In [1]: import numpy as np

In [2]: from numpy import linalg as LA

In [3]: np.set_printoptions(precision=2, suppress=True, linewidth=100, sign=" ")

In [4]: E = np.loadtxt("layer7.csv", delimiter=",")

In [5]: E
Out[5]: 
array([[ 5.44,  1.44,  0.87,  9.87],
       [ 4.9 ,  0.9 , -0.2 ,  8.8 ],
       [ 5.89,  1.89,  1.79, 10.79],
       [ 4.26,  0.26, -1.47,  7.53],
       [ 4.96,  0.96, -0.09,  8.91],
       [ 4.96,  0.96, -0.08,  8.92],
       [ 4.07,  0.07, -1.87,  7.13],
       [ 4.17,  0.17, -1.66,  7.34],
       [ 4.31,  0.31, -1.38,  7.62],
       [ 4.72,  0.72, -0.56,  8.44],
       [ 5.11,  1.11,  0.23,  9.23],
       [ 5.22,  1.22,  0.44,  9.44],
       [ 4.24,  0.24, -1.53,  7.47],
       [ 4.59,  0.59, -0.82,  8.18],
       [ 3.36, -0.64, -3.29,  5.71],
       [ 5.26,  1.26,  0.53,  9.53],
       [ 2.97, -1.03, -4.06,  4.94],
       [ 5.57,  1.57,  1.15, 10.15],
       [ 5.83,  1.83,  1.65, 10.65],
       [ 4.22,  0.22, -1.55,  7.45],
       [ 4.2 ,  0.2 , -1.59,  7.41],
       [ 6.07,  2.07,  2.14, 11.14],
       [ 4.75,  0.75, -0.5 ,  8.5 ],
       [ 4.01,  0.01, -1.97,  7.03],
       [ 5.44,  1.44,  0.88,  9.88],
       [ 4.89,  0.89, -0.22,  8.78],
       [ 7.26,  3.26,  4.51, 13.51],
       [ 3.92, -0.08, -2.15,  6.85],
       [ 5.18,  1.18,  0.37,  9.37],
       [ 3.22, -0.78, -3.57,  5.43],
       [ 5.11,  1.11,  0.22,  9.22],
       [ 6.97,  2.97,  3.94, 12.94],
       [ 4.43,  0.43, -1.13,  7.87],
       [ 5.42,  1.42,  0.83,  9.83],
       [ 4.05,  0.05, -1.89,  7.11],
       [ 6.05,  2.05,  2.09, 11.09],
       [ 5.63,  1.63,  1.26, 10.26],
       [ 4.13,  0.13, -1.73,  7.27]])

In [6]: D = LA.norm(E[:, None] - E[None], axis=-1)

In [7]: LA.matrix_rank(D ** 2)
Out[7]: np.int64(3)

In [8]: np.unravel_index(D.round(6).argmax(), D.shape)
Out[8]: (np.int64(16), np.int64(26))

In [9]: D.shape
Out[9]: (38, 38)

In [10]: (D + 1e9 * np.eye(38)).round(6).argmin(axis=1)
Out[10]: 
array([ 24,  25,  18,  12,   5,   4,  34,  37,   3,  22,  30,  28,  19,   9,  29,  11,  29,  36,
         2,  12,  19,  35,   9,  34,   0,   1,  31,  23,  11,  14,  10,  26,   8,   0,   6,  21,
        17,   7])

In [11]: D[28].round(6).argsort(kind="stable")[:4]
Out[11]: array([ 28,  11,  10,  30])

In [12]: np.flatnonzero(D[28] < D.mean() / 2)
Out[12]: array([  0,   1,   4,   5,   9,  10,  11,  15,  17,  22,  24,  25,  28,  30,  33,  36])
